$ python -q
>>> import numpy as np
>>> np.set_printoptions(precision=3, suppress=True, linewidth=120)
>>> X = np.loadtxt("w.csv", delimiter=",")
>>> X
array([[-10.582,  30.164,  -8.925,   9.967,  29.23 , -31.463, -20.208,   9.92 ],
       [ -7.69 ,  30.113, -10.929,  10.481,  30.728, -30.769, -20.001,  10.144],
       [-10.203,  27.919,  -9.564,   8.903,  29.729, -30.605, -19.321,  10.317],
       [-10.258,  29.915,  -9.424,  10.857,  30.692, -30.041, -19.825,   8.284],
       [-10.96 ,  28.864,  -9.445,  10.484,  30.102, -30.628, -20.629,  11.145],
       [-11.589,  32.06 , -10.155,  10.625,  28.809, -29.174, -19.389,   9.629],
       [ -9.725,  31.182,  -9.785,   9.222,  28.95 , -29.271, -20.85 ,  10.383],
       [-10.887,  31.223, -11.289,   9.455,  29.981, -31.08 , -20.74 ,   9.533],
       [-10.314,  32.114,  -9.726,   9.771,  29.266, -29.817, -18.621,  10.995],
       [-10.614,  30.669, -10.333,   9.957,  30.661, -31.53 , -18.285,  11.548],
       [ -8.594,  30.786, -10.021,  10.676,  30.842, -28.661, -20.218,  10.689],
       [-10.569,  29.002, -10.297,   8.301,  30.893, -30.559, -20.212,  10.014],
       [ -8.806,  29.291, -10.775,  11.465,  28.391, -30.502, -20.678,  11.407],
       [ -8.746,  29.584, -11.807,  10.139,  29.499, -29.989, -21.663,  10.877],
       [-11.56 ,  30.521,  -8.66 ,  10.185,  31.679, -30.648, -20.633,  10.329],
       [-10.317,  29.664,  -9.085,  10.284,  30.285, -30.273, -19.981,   9.685],
       [ -8.436,  29.612,  -9.758,  10.847,  30.629, -27.682, -18.598,   9.203],
       [ -9.902,  29.651,  -9.357,  11.018,  31.354, -30.201, -19.205,  12.592],
       [-11.396,  29.65 , -10.806,  10.125,  30.479, -31.119, -19.274,  10.532],
       [-11.363,  30.962, -10.011,  10.283,  28.944, -31.477, -21.876,   9.222],
       [-10.575,  29.447,  -9.628,  11.177,  30.049, -29.752, -20.422,   8.31 ],
       [ -9.412,  30.695, -10.674,  11.153,  29.725, -29.733, -19.124,  10.816],
       [-10.709,  31.558,  -9.464,   9.658,  29.242, -28.461, -19.512,  10.031],
       [ -9.832,  30.399, -11.802,   7.942,  30.273, -30.591, -18.763,   8.071],
       [-11.268,  29.724,  -9.705,   9.665,  30.238, -31.042, -19.473,   9.408],
       [ -8.981,  30.172, -10.006,  10.294,  29.299, -30.346, -19.089,   8.955],
       [ -7.722,  30.873,  -9.214,   8.963,  29.781, -28.946, -20.998,  10.557],
       [-10.682,  29.726,  -9.928,   9.613,  30.91 , -31.397, -18.909,   9.942],
       [ -9.922,  31.214,  -9.585,   9.671,  29.366, -29.367, -22.095,  10.022],
       [ -8.913,  29.201, -11.407,  10.381,  29.78 , -31.918, -20.444,   8.108],
       [ -9.863,  29.605, -10.118,  11.674,  29.283, -30.631, -19.434,  12.043],
       [ -8.788,  28.977, -12.413,   9.891,  30.735, -28.875, -19.833,  10.561],
       [-11.161,  29.537,  -9.894,  11.304,  29.884, -29.48 , -20.626,   9.496],
       [ -9.349,  30.487,  -9.947,   8.494,  30.972, -31.754, -21.179,   8.188],
       [ -9.995,  28.48 ,  -9.552,   8.784,  28.424, -29.666, -20.947,   9.517]])
>>> labels = X[:, 1] > np.median(X[:, 1])
>>> f = X[labels].mean(axis=0) - X[~labels].mean(axis=0)
>>> np.argsort(-np.abs(f).round(6), kind="stable")
array([1, 3, 4, 7, 2, 6, 0, 5])
>>> ((X - X.mean(axis=0)) @ f > 0).astype(int)
array([1, 0, 0, 0, 0, 1, 1, 1, 1, 1, 1, 0, 0, 0, 1, 0, 0, 0, 0, 1, 0, 1, 1, 1, 0, 1, 1, 0, 1, 0, 0, 0, 0, 1, 0])
